% ipython --no-banner

In [1]: import numpy as np

In [2]: from numpy import linalg as LA

In [3]: np.set_printoptions(precision=3, suppress=True, linewidth=160, sign=" ")

In [4]: def rnd(a):
   ...:     return np.round(a, 3) + 0
   ...: 

In [5]: other = np.array([[3, 3, 2, -4, 2, 3, 1, 5, 0, 3, 3, -5, 2],
   ...:     [4, -5, 3, 5, 3, 2, 4, -5, -3, 0, -5, 1, 2],
   ...:     [4, 4, -5, -4, -4, -3, -5, 4, 5, -5, 1, -3, 2],
   ...:     [1, -1, -3, -5, -3, -2, 0, 4, 1, 1, -5, -2, 2],
   ...:     [1, -4, 5, 0, -2, 4, 2, -1, -2, -1, -1, 5, -5],
   ...:     [5, 2, -1, -4, 1, -1, 1, -5, 4, -1, 1, -2, -4],
   ...:     [-1, -3, 4, 5, -1, 0, -2, -1, 0, 4, 5, -1, -1],
   ...:     [1, 4, 3, 2, -2, 0, 0, -2, -2, -2, 3, 5, 4],
   ...:     [3, -2, -3, 1, -4, -5, 0, -4, -5, 1, 3, -3, 4],
   ...:     [4, -4, -5, 5, 0, -5, -4, -1, -3, 4, 5, 3, -5],
   ...:     [-2, -1, 3, 3, -4, -5, -4, 1, -1, 4, 2, 0, 5],
   ...:     [1, 2, -1, 0, 4, 3, -5, 5, -3, 3, -1, 2, 4],
   ...:     [-3, 2, -2, 1, -4, 3, -1, 4, 5, 2, 4, -4, 4]])

In [6]: data = np.tril(other)

In [7]: data
Out[7]: 
array([[ 3,  0,  0,  0,  0,  0,  0,  0,  0,  0,  0,  0,  0],
       [ 4, -5,  0,  0,  0,  0,  0,  0,  0,  0,  0,  0,  0],
       [ 4,  4, -5,  0,  0,  0,  0,  0,  0,  0,  0,  0,  0],
       [ 1, -1, -3, -5,  0,  0,  0,  0,  0,  0,  0,  0,  0],
       [ 1, -4,  5,  0, -2,  0,  0,  0,  0,  0,  0,  0,  0],
       [ 5,  2, -1, -4,  1, -1,  0,  0,  0,  0,  0,  0,  0],
       [-1, -3,  4,  5, -1,  0, -2,  0,  0,  0,  0,  0,  0],
       [ 1,  4,  3,  2, -2,  0,  0, -2,  0,  0,  0,  0,  0],
       [ 3, -2, -3,  1, -4, -5,  0, -4, -5,  0,  0,  0,  0],
       [ 4, -4, -5,  5,  0, -5, -4, -1, -3,  4,  0,  0,  0],
       [-2, -1,  3,  3, -4, -5, -4,  1, -1,  4,  2,  0,  0],
       [ 1,  2, -1,  0,  4,  3, -5,  5, -3,  3, -1,  2,  0],
       [-3,  2, -2,  1, -4,  3, -1,  4,  5,  2,  4, -4,  4]])

In [8]: rng = np.random.default_rng(4)

In [9]: labels = rng.permutation(13)

In [10]: print(labels)
[  1   9   0   2  12   7  10   8   6   4   3   5  11]

In [11]: other = data[labels][:, labels]

In [12]: np.trace(other)
Out[12]: np.int64(-12)

In [13]: print(rnd(LA.det(other)), rnd(LA.det(data[labels])))
960000.0 960000.0
